$ python3 -q
>>> import numpy as np
>>> np.set_printoptions(suppress=True, linewidth=140)
>>> def rnd(a):
...     return np.round(a, 1) + 0
... 
>>> M = np.loadtxt("data.csv", delimiter=",")
>>> M
array([[ -0.4,  20.4,  -0.4, -21.5],
       [  0.8,  20.4,   0.8, -19.6],
       [ -1.9,  20.3,   0.1, -19.3],
       [ -0.4,  20.1,   0.8, -20.3],
       [  0.5,  19.8,   1.7, -21.5],
       [ -0.7,  20.2,  -1. , -19.6],
       [  0.8,  18.8,  -0.2, -22.1],
       [  1.3,  19.5,   0.6, -20.4],
       [ -0.3,  21.2,   0.5, -19.7],
       [ -1.1,  19.7,  -0.7, -21.1],
       [ -1.8,  19.3,  -2.1, -17.6],
       [ -0.3,  19.1,   0.8, -20.8],
       [  1.6,  18.3,   1. , -19. ],
       [  0. ,  20.5,  -0.7, -20.9],
       [ -0.4,  20.1,   1.9, -20.2],
       [  1.8,  20.5,  -0.1, -21.4],
       [ -0.2,  19.7,  -0.7, -19.7],
       [ -0.1,  19.5,   0.9, -20.5],
       [  0.1,  19.9,   2.5, -20.2],
       [ -1.4,  20.3,  -0.9, -20.8],
       [  1.7,  21. ,   0.1, -19.7],
       [  0.6,  20.3,  -2.1, -19.9],
       [  0.2,  19.4,  -0.6, -20.5],
       [  0.1,  20.7,   1. , -18.6],
       [  1.1,  18.5,  -1.4, -18.7],
       [ -1.4,  21.1,  -0.5, -19.9],
       [ -0.7,  19.1,   0.2, -21.1],
       [ -0.1,  21.7,  -0.2, -23. ],
       [  0.6,  18.2,  -0.5, -21.5],
       [  0.7,  19.2,  -0.5, -19.9],
       [  1.7,  21.1,   0.5, -21.7],
       [ -0.4,  19.3,   1. , -19.4],
       [  0.7,  21.4,   1.6, -18.3]])
>>> r0, r1 = M[8], M[12]
>>> rnd(r0 @ r1)
np.float64(762.3)
>>> rnd(r0 @ r0)
np.float64(837.9)
>>> p = (r0 @ r1) / (r0 @ r0) * r0
>>> rnd(np.linalg.norm(r0 + r1) ** 2 + np.linalg.norm(r0 - r1) ** 2)
np.float64(3074.6)
>>> rnd(np.outer(r0, r1))
array([[  -0.5,   -5.5,   -0.3,    5.7],
       [  33.9,  388. ,   21.2, -402.8],
       [   0.8,    9.2,    0.5,   -9.5],
       [ -31.5, -360.5,  -19.7,  374.3]])
>>> rnd((r1 - p) @ r0)
np.float64(0.0)
>>> rnd(p)
array([ -0.3,  19.3,   0.5, -17.9])
>>> z = M[:, 0] > np.median(M[:, 0])
>>> r0 = M[z].mean(axis=0) - M[~z].mean(axis=0)
>>> rnd(r0)
array([ 1.6, -0.3,  0.3,  0.1])
>>> rnd((((M - M.mean(axis=0)) @ r0 > 0) == z).mean())
np.float64(1.0)
>>> z.astype(int)
array([0, 1, 0, 0, 1, 0, 1, 1, 0, 0, 0, 0, 1, 0, 0, 1, 0, 0, 1, 0, 1, 1, 1, 1, 1, 0, 0, 0, 1, 1, 1, 0, 1])
>>> ((M - M.mean(axis=0)) @ r0 > 0).astype(int)
array([0, 1, 0, 0, 1, 0, 1, 1, 0, 0, 0, 0, 1, 0, 0, 1, 0, 1, 1, 0, 1, 1, 1, 1, 1, 0, 0, 0, 1, 1, 1, 0, 1])
